% ipython --no-banner

In [1]: import numpy as np

In [2]: import numpy.linalg as la

In [3]: np.set_printoptions(precision=3, suppress=True, linewidth=100)

In [4]: K = np.diag(np.array([-7, 4, -7, 0, -1, -5]))

In [5]: K
Out[5]: 
array([[-7,  0,  0,  0,  0,  0],
       [ 0,  4,  0,  0,  0,  0],
       [ 0,  0, -7,  0,  0,  0],
       [ 0,  0,  0,  0,  0,  0],
       [ 0,  0,  0,  0, -1,  0],
       [ 0,  0,  0,  0,  0, -5]])

In [6]: # symmetric

In [7]: u = np.array([1, 3])

In [8]: np.polyval(u, K[2])
Out[8]: array([ 3,  3, -4,  3,  3,  3])

In [9]: np.array([np.convolve(row, u, "same") for row in K])
Out[9]: 
array([[ -7, -21,   0,   0,   0,   0],
       [  0,   4,  12,   0,   0,   0],
       [  0,   0,  -7, -21,   0,   0],
       [  0,   0,   0,   0,   0,   0],
       [  0,   0,   0,   0,  -1,  -3],
       [  0,   0,   0,   0,   0,  -5]])

In [10]: np.convolve(K[2], u)
Out[10]: array([  0,   0,  -7, -21,   0,   0,   0])

In [11]: vals, V = la.eigh(K)

In [12]: x0 = np.array([-6, -9, 0, -9, -1, 6])

In [13]: V * np.abs(vals) @ V.T
Out[13]: 
array([[7., 0., 0., 0., 0., 0.],
       [0., 4., 0., 0., 0., 0.],
       [0., 0., 7., 0., 0., 0.],
       [0., 0., 0., 0., 0., 0.],
       [0., 0., 0., 0., 1., 0.],
       [0., 0., 0., 0., 0., 5.]])

In [14]: (np.sign(V[:, -1].round(6)) == np.sign(V[0, -1].round(6))).astype(int)
Out[14]: array([1, 0, 1, 1, 1, 1])

In [15]: np.abs(K).sum(axis=1).max(), np.abs(vals).max()
Out[15]: (np.int64(7), np.float64(7.0))

In [16]: x0 @ K @ x0
Out[16]: np.int64(-109)

In [17]: round(x0 @ K @ x0 / (x0 @ x0), 3), vals[0], vals[-1]
Out[17]: (np.float64(-0.464), np.float64(-7.0), np.float64(4.0))

In [18]: vals, V = la.eigh(K)

In [19]: np.abs(V[:, -1]).round(6).argmax()
Out[19]: np.int64(1)

In [20]: np.unique(vals.round(6) + 0, return_counts=True)[1]
Out[20]: array([2, 1, 1, 1, 1])

In [21]: la.eigvalsh(K + -2 * np.eye(6))
Out[21]: array([-9., -9., -7., -3., -2.,  2.])

In [22]: vals
Out[22]: array([-7., -7., -5., -1.,  0.,  4.])

In [23]: round(float(np.trace(la.pinv(K) @ K)), 3)
Out[23]: 5.0

In [24]: la.inv(K)
LinAlgError: Singular matrix


In [25]: np.unique(K.round(6), axis=0).shape
Out[25]: (6, 6)

In [26]: np.allclose(K[:-1].T @ la.lstsq(K[:-1].T, K[-1])[0], K[-1])
Out[26]: False

In [27]: np.abs(np.diag(la.qr(K)[1])) > 1e-9
Out[27]: array([ True,  True,  True, False,  True,  True])

In [28]: la.lstsq(K[:-1].T, K[-1])[2]
Out[28]: np.int32(4)

In [29]: K @ la.pinv(K) @ K
Out[29]: 
array([[-7.,  0.,  0.,  0.,  0.,  0.],
       [ 0.,  4.,  0.,  0.,  0.,  0.],
       [ 0.,  0., -7.,  0.,  0.,  0.],
       [ 0.,  0.,  0.,  0.,  0.,  0.],
       [ 0.,  0.,  0.,  0., -1.,  0.],
       [ 0.,  0.,  0.,  0.,  0., -5.]])
